$ python3 -q
>>> import numpy as np
>>> np.set_printoptions(precision=1, suppress=True, linewidth=160, sign=" ")
>>> rnd = lambda a: np.round(a, 1) + 0
>>> A = np.load("out16.npy")
>>> A
array([[ 5,  4,  1,  2],
       [ 2,  5,  4,  1],
       [ 1,  2,  5,  4],
       [ 4,  1,  2,  5]])
>>> W1 = np.array([[0, 0, 0], [-1, -1, -3], [1, -2, 3], [1, 3, -2]])
>>> b = np.array([-3, 2, -1])
>>> act = np.maximum(A @ W1 + b, 0)
>>> rnd((act > 0).mean(axis=0))
array([ 0.5,  0.8,  0. ])
>>> (act > 0).astype(int)
array([[ 0,  1,  0],
       [ 0,  0,  0],
       [ 1,  1,  0],
       [ 1,  1,  0]])
>>> W2 = np.array([[-1, 3], [2, 0], [0, 0]])
>>> W1 @ W2
array([[ 0,  0],
       [-1, -3],
       [-5,  3],
       [ 5,  3]])
>>> (act @ W2).round(6).argmax(axis=1)
array([ 0,  0,  1,  0])
>>> act @ W2
array([[  4,   0],
       [  0,   0],
       [  0,  12],
       [ 21,   9]])
>>> np.unique(A.round(6), axis=0).shape
(4, 4)
>>> np.abs(np.diag(np.linalg.qr(A)[1])) > 1e-9
array([ True,  True,  True, False])
>>> M2 = A / np.sqrt((A ** 2).mean(axis=1, keepdims=True))
>>> A - A.mean(axis=1, keepdims=True)
array([[ 2.,  1., -2., -1.],
       [-1.,  2.,  1., -2.],
       [-2., -1.,  2.,  1.],
       [ 1., -2., -1.,  2.]])
>>> np.linalg.matrix_rank(M2) == np.linalg.matrix_rank(A)
np.True_
>>> (A - A.T) / 2
array([[ 0.,  1.,  0., -1.],
       [-1.,  0.,  1.,  0.],
       [ 0., -1.,  0.,  1.],
       [ 1.,  0., -1.,  0.]])
>>> rnd(np.linalg.det(A))
np.float64(0.0)
>>> rnd(np.abs(np.linalg.eigvals(A)).max())
np.float64(12.0)
>>> rnd(np.sort(np.abs(np.linalg.eigvals(A))))
array([  0. ,   4.5,   4.5,  12. ])
>>> Uu, s, VT = np.linalg.svd(A)
>>> rnd(s)
array([ 12. ,   4.5,   4.5,   0. ])
>>> M2 = Uu[:, :3] @ np.diag(s[:3]) @ VT[:3]
>>> np.linalg.matrix_rank(M2)
np.int64(3)
>>> np.linalg.matrix_rank(A, rtol=0.05)
np.int64(3)
>>> data = np.load("a.npy")
>>> rnd(data)
array([[ 0.4, -0.1],
       [-1.8,  0.6],
       [ 0.5, -0.2],
       [ 0.3, -0.1],
       [ 0.3, -0.1],
       [ 0.3, -0.1]])
>>> M2 = np.array([[0, 0, 1], [2, 2, 3]])
>>> rnd(np.einsum("ij,ij->i", data, data))
array([ 0.1,  3.6,  0.3,  0.1,  0.1,  0.1])
>>> M2 @ data
Traceback (most recent call last):
  File "<python-input-32>", line 1, in <module>
    M2 @ data
    ~~~^~~~~~
ValueError: matmul: Input operand 1 has a mismatch in its core dimension 0, with gufunc signature (n?,k),(k,m?)->(n?,m?) (size 6 is different from 3)
>>> rnd(np.einsum("ik,kj->ji", data, M2))
array([[-0.2,  1.2, -0.4, -0.2, -0.2, -0.2],
       [-0.2,  1.2, -0.4, -0.2, -0.2, -0.2],
       [ 0. ,  0. ,  0. ,  0. ,  0. ,  0. ]])
>>> r = np.linalg.matrix_rank(data)
>>> r
np.int64(1)
>>> ns = np.linalg.svd(data)[2][r:].T
>>> rnd(ns[:, 0] / ns[np.abs(ns[:, 0]).round(6).argmax(), 0])
array([ 0.3,  1. ])
>>> [int(np.linalg.matrix_rank(np.delete(data, i, axis=0))) for i in range(6)]
[1, 1, 1, 1, 1, 1]
>>> [int(np.linalg.matrix_rank(data[:i])) for i in range(1, len(data) + 1)]
[1, 1, 1, 1, 1, 1]
>>> np.allclose(data @ ns, 0)
True
>>> C2 = data.T @ data
>>> rnd(np.linalg.svd(data, compute_uv=False) ** 2)
array([ 4.3,  0. ])
>>> rnd(C2)
array([[ 3.9, -1.3],
       [-1.3,  0.4]])
>>> M2 = data / np.linalg.norm(data, axis=1)
Traceback (most recent call last):
  File "<python-input-44>", line 1, in <module>
    M2 = data / np.linalg.norm(data, axis=1)
         ~~~~~^~~~~~~~~~~~~~~~~~~~~~~~~~~~~~
ValueError: operands could not be broadcast together with shapes (6,2) (6,) 
>>> M2 = data / np.linalg.norm(data, axis=1, keepdims=True)
>>> C2 = M2 @ M2.T
>>> (np.abs(C2) > 0.9).astype(int)
array([[ 1,  1,  1,  1,  1,  1],
       [ 1,  1,  1,  1,  1,  1],
       [ 1,  1,  1,  1,  1,  1],
       [ 1,  1,  1,  1,  1,  1],
       [ 1,  1,  1,  1,  1,  1],
       [ 1,  1,  1,  1,  1,  1]])
>>> np.argwhere(np.triu(np.abs(C2) > 0.95, 1))
array([[ 0,  1],
       [ 0,  2],
       [ 0,  3],
       [ 0,  4],
       [ 0,  5],
       [ 1,  2],
       [ 1,  3],
       [ 1,  4],
       [ 1,  5],
       [ 2,  3],
       [ 2,  4],
       [ 2,  5],
       [ 3,  4],
       [ 3,  5],
       [ 4,  5]])
>>> X = np.array([[0, 0, 1, 0, 1],
...     [0, 0, 1, 0, 1],
...     [1, 1, 0, 1, 1],
...     [0, 0, 1, 0, 1],
...     [1, 1, 1, 1, 0]])
>>> np.trace(X @ X @ X) // 6
np.int64(3)
>>> np.argwhere(np.triu(X))
array([[ 0,  2],
       [ 0,  4],
       [ 1,  2],
       [ 1,  4],
       [ 2,  3],
       [ 2,  4],
       [ 3,  4]])
>>> X @ X
array([[ 2,  2,  1,  2,  1],
       [ 2,  2,  1,  2,  1],
       [ 1,  1,  4,  1,  3],
       [ 2,  2,  1,  2,  1],
       [ 1,  1,  3,  1,  4]])
>>> X.sum(axis=0)
array([ 2,  2,  4,  2,  4])
>>> low = np.diag(X.sum(axis=1)) - X
>>> low
array([[ 2,  0, -1,  0, -1],
       [ 0,  2, -1,  0, -1],
       [-1, -1,  4, -1, -1],
       [ 0,  0, -1,  2, -1],
       [-1, -1, -1, -1,  4]])
>>> low @ np.ones(5)
array([ 0.,  0.,  0.,  0.,  0.])
>>> np.linalg.matrix_rank(low)
np.int64(4)
>>> (np.linalg.eigvalsh(low) < 1e-8).sum()
np.int64(1)
>>> rnd(np.linalg.eigvalsh(low))
array([ 0.,  2.,  2.,  5.,  5.])
>>> round(np.linalg.det(low[1:, 1:]))
20
>>> rng = np.random.default_rng(985)
>>> z = rng.permutation(5)
>>> z
array([ 4,  3,  1,  2,  0])
>>> M2 = X[z][:, z]
>>> rnd(np.sort(np.abs(np.linalg.eigvals(M2))))
array([ 0.,  0.,  1.,  2.,  3.])
>>> np.trace(M2)
np.int64(0)
>>> M2
array([[ 0,  1,  1,  1,  1],
       [ 1,  0,  0,  1,  0],
       [ 1,  0,  0,  1,  0],
       [ 1,  1,  1,  0,  1],
       [ 1,  0,  0,  1,  0]])
>>> np.all(np.linalg.eigvalsh(X) > 0)
np.False_
>>> [round(float(np.linalg.det(X[:i, :i])), 2) + 0 for i in range(1, 6)]
[0.0, 0.0, 0.0, 0.0, 0.0]
>>> rnd(np.linalg.eigvalsh(X).min())
np.float64(-2.0)
>>> feats = np.array([[1.0, 2.9, -3.1, 0.0, -4.1],
...     [1.1, 3.1, -2.9, 0.0, -3.9],
...     [1.0, 3.1, -3.2, 0.0, -3.9],
...     [0.9, 2.8, -3.1, -0.1, -4.0],
...     [5.1, -4.0, 0.1, 2.1, 1.1],
...     [5.1, -4.1, 0.0, 2.1, 1.1],
...     [5.0, -4.1, -0.3, 2.0, 1.1],
...     [4.9, -4.0, 0.2, 2.1, 1.2],
...     [0.2, 2.1, 4.1, 4.9, 0.9],
...     [0.1, 2.0, 4.1, 5.1, 1.0],
...     [0.0, 2.1, 4.0, 5.0, 0.9],
...     [-0.1, 2.1, 4.0, 4.8, 0.9]])
>>> feats
array([[ 1. ,  2.9, -3.1,  0. , -4.1],
       [ 1.1,  3.1, -2.9,  0. , -3.9],
       [ 1. ,  3.1, -3.2,  0. , -3.9],
       [ 0.9,  2.8, -3.1, -0.1, -4. ],
       [ 5.1, -4. ,  0.1,  2.1,  1.1],
       [ 5.1, -4.1,  0. ,  2.1,  1.1],
       [ 5. , -4.1, -0.3,  2. ,  1.1],
       [ 4.9, -4. ,  0.2,  2.1,  1.2],
       [ 0.2,  2.1,  4.1,  4.9,  0.9],
       [ 0.1,  2. ,  4.1,  5.1,  1. ],
       [ 0. ,  2.1,  4. ,  5. ,  0.9],
       [-0.1,  2.1,  4. ,  4.8,  0.9]])
>>> M2 = X / np.sqrt((X ** 2).mean(axis=1, keepdims=True))
>>> rnd(X - X.mean(axis=1, keepdims=True))
array([[-0.4, -0.4,  0.6, -0.4,  0.6],
       [-0.4, -0.4,  0.6, -0.4,  0.6],
       [ 0.2,  0.2, -0.8,  0.2,  0.2],
       [-0.4, -0.4,  0.6, -0.4,  0.6],
       [ 0.2,  0.2,  0.2,  0.2, -0.8]])
>>> np.linalg.matrix_rank(X - X.mean(axis=1, keepdims=True))
np.int64(2)
>>> rnd(np.linalg.norm(M2, axis=1))
array([ 2.2,  2.2,  2.2,  2.2,  2.2])
>>> rnd(np.linalg.norm(feats, 2) / np.linalg.norm(feats))
np.float64(0.7)
>>> np.linalg.cond(feats) > 100
np.False_
>>> rnd(np.abs(np.linalg.svd(feats)[2][-1]))
array([ 0.2,  0.5,  0.5,  0. ,  0.7])
>>> np.argsort(-np.linalg.norm(feats, axis=0).round(6), kind="stable")[:3]
array([ 1,  3,  0])
>>> [round(float(x), 1) for x in np.linalg.svd(feats, compute_uv=False)[:3]]
[15.4, 13.2, 10.1]
